% python3 -q
>>> import numpy as np
>>> from numpy import linalg as LA
>>> np.set_printoptions(precision=3, suppress=True, linewidth=140, floatmode="fixed")
>>> arr = np.load("arr.npy")
>>> arr
array([[1.000, 0.200, 0.040],
       [0.200, 1.000, 0.200],
       [0.040, 0.200, 1.000]])
>>> B = np.array([[-2, -1, -3], [0, -1, 3]])
>>> basis = np.kron(B, arr)
>>> round(LA.norm(basis, 2), 3), round(LA.norm(B, 2) * LA.norm(arr, 2), 3)
(np.float64(5.865), np.float64(5.865))
>>> basis
array([[-2.000, -0.400, -0.080, -1.000, -0.200, -0.040, -3.000, -0.600, -0.120],
       [-0.400, -2.000, -0.400, -0.200, -1.000, -0.200, -0.600, -3.000, -0.600],
       [-0.080, -0.400, -2.000, -0.040, -0.200, -1.000, -0.120, -0.600, -3.000],
       [ 0.000,  0.000,  0.000, -1.000, -0.200, -0.040,  3.000,  0.600,  0.120],
       [ 0.000,  0.000,  0.000, -0.200, -1.000, -0.200,  0.600,  3.000,  0.600],
       [ 0.000,  0.000,  0.000, -0.040, -0.200, -1.000,  0.120,  0.600,  3.000]])
>>> ang = np.radians(180)
>>> R = np.eye(9)
>>> R[2, 2] = R[1, 1] = np.cos(ang)
>>> R[2, 1], R[1, 2] = -np.sin(ang), np.sin(ang)
>>> R.round(3) + 0
array([[ 1.000,  0.000,  0.000,  0.000,  0.000,  0.000,  0.000,  0.000,  0.000],
       [ 0.000, -1.000,  0.000,  0.000,  0.000,  0.000,  0.000,  0.000,  0.000],
       [ 0.000,  0.000, -1.000,  0.000,  0.000,  0.000,  0.000,  0.000,  0.000],
       [ 0.000,  0.000,  0.000,  1.000,  0.000,  0.000,  0.000,  0.000,  0.000],
       [ 0.000,  0.000,  0.000,  0.000,  1.000,  0.000,  0.000,  0.000,  0.000],
       [ 0.000,  0.000,  0.000,  0.000,  0.000,  1.000,  0.000,  0.000,  0.000],
       [ 0.000,  0.000,  0.000,  0.000,  0.000,  0.000,  1.000,  0.000,  0.000],
       [ 0.000,  0.000,  0.000,  0.000,  0.000,  0.000,  0.000,  1.000,  0.000],
       [ 0.000,  0.000,  0.000,  0.000,  0.000,  0.000,  0.000,  0.000,  1.000]])
>>> B = basis @ R.T
>>> np.abs(B - basis).max(axis=0)
array([0.000, 4.000, 4.000, 0.000, 0.000, 0.000, 0.000, 0.000, 0.000])
>>> np.allclose(LA.norm(basis, axis=1), LA.norm(B, axis=1))
True
>>> q, R = LA.qr(arr)
>>> R
array([[-1.021, -0.400, -0.118],
       [ 0.000, -0.959, -0.376],
       [ 0.000,  0.000,  0.941]])
>>> q.round(3) + 0
array([[-0.980,  0.200,  0.000],
       [-0.196, -0.961, -0.196],
       [-0.039, -0.192,  0.981]])
>>> np.round(q.T @ q, 3) + 0
array([[1.000, 0.000, 0.000],
       [0.000, 1.000, 0.000],
       [0.000, 0.000, 1.000]])
>>> np.allclose(R.T @ R, arr.T @ arr)
True
>>> np.round(np.trace(q @ q.T), 3)
np.float64(3.0)
>>> round(abs(R[0, 0]), 3), np.round(LA.norm(arr[:, 0]), 3)
(np.float64(1.021), np.float64(1.021))
>>> F = np.load("case2.npy")
>>> F
array([[ 0.000,  0.000,  0.000, -5.000],
       [ 0.000,  0.000,  0.000,  4.000],
       [ 0.000,  0.000,  0.000,  1.000],
       [-5.000,  4.000,  1.000,  0.000]])
>>> vals, evecs = LA.eigh(F)
>>> np.abs(evecs[:, -1])
array([0.546, 0.436, 0.109, 0.707])
>>> np.round(evecs.T @ F @ evecs, 3) + 0
array([[-6.481,  0.000,  0.000,  0.000],
       [ 0.000,  0.000,  0.000,  0.000],
       [ 0.000,  0.000,  0.000,  0.000],
       [ 0.000,  0.000,  0.000,  6.481]])
>>> vals.sum(), np.trace(F)
(np.float64(0.0), np.float64(0.0))
>>> np.all(LA.eigvalsh(F) > 0)
np.False_
>>> [round(float(LA.det(F[:i, :i])), 2) + 0 for i in range(1, 5)]
[0.0, 0.0, 0.0, 0.0]
>>> LA.cond(F) > 100
np.True_
>>> np.argsort(-LA.norm(F, axis=0).round(6), kind="stable")[:3]
array([3, 0, 1])
>>> round(float(LA.norm(F, 2) / LA.norm(F)), 3)
0.707
>>> LA.matrix_rank(F, rtol=0.1)
np.int64(2)
>>> J = np.load("out14.npy")
>>> J
array([[2, 2, 2],
       [2, 4, 4],
       [2, 4, 6]])
>>> np.round(LA.det(J), 3)
np.float64(8.0)
>>> round(float(np.abs(LA.eigvals(J)).max()), 3)
10.098
>>> (J - J.T) / 2
array([[0.000, 0.000, 0.000],
       [0.000, 0.000, 0.000],
       [0.000, 0.000, 0.000]])
>>> feats = np.array([[1.0, 0.9, 0.81], [0.9, 1.0, 0.9], [0.81, 0.9, 1.0]])
>>> rng = np.random.default_rng(5303)
>>> B = feats + rng.integers(-2, 3, (3, 1)) @ rng.integers(-2, 3, (1, 3))
>>> B
array([[ 3.000,  0.900, -3.190],
       [ 2.900,  1.000, -3.100],
       [-1.190,  0.900,  5.000]])
>>> np.abs(B - feats).sum(axis=1)
array([6.000, 6.000, 6.000])
>>> np.round(LA.norm(feats, 2) / LA.norm(feats), 3)
np.float64(0.997)
>>> LA.cond(feats) > 100
np.False_
>>> np.abs(LA.svd(feats)[2][-1])
array([0.417, 0.807, 0.417])
>>> LA.matrix_rank(feats, rtol=0.1)
np.int64(1)
>>> [round(float(x), 3) for x in LA.svd(feats, compute_uv=False)[:3]]
[2.741, 0.19, 0.069]
>>> vals, evecs = LA.eig(feats)
>>> np.sort(LA.eigvals(feats.T))
array([0.069, 0.190, 2.741])
>>> vals
array([2.741, 0.190, 0.069])
>>> np.sort(LA.eigvals(LA.inv(feats)))
array([ 0.365,  5.263, 14.425])
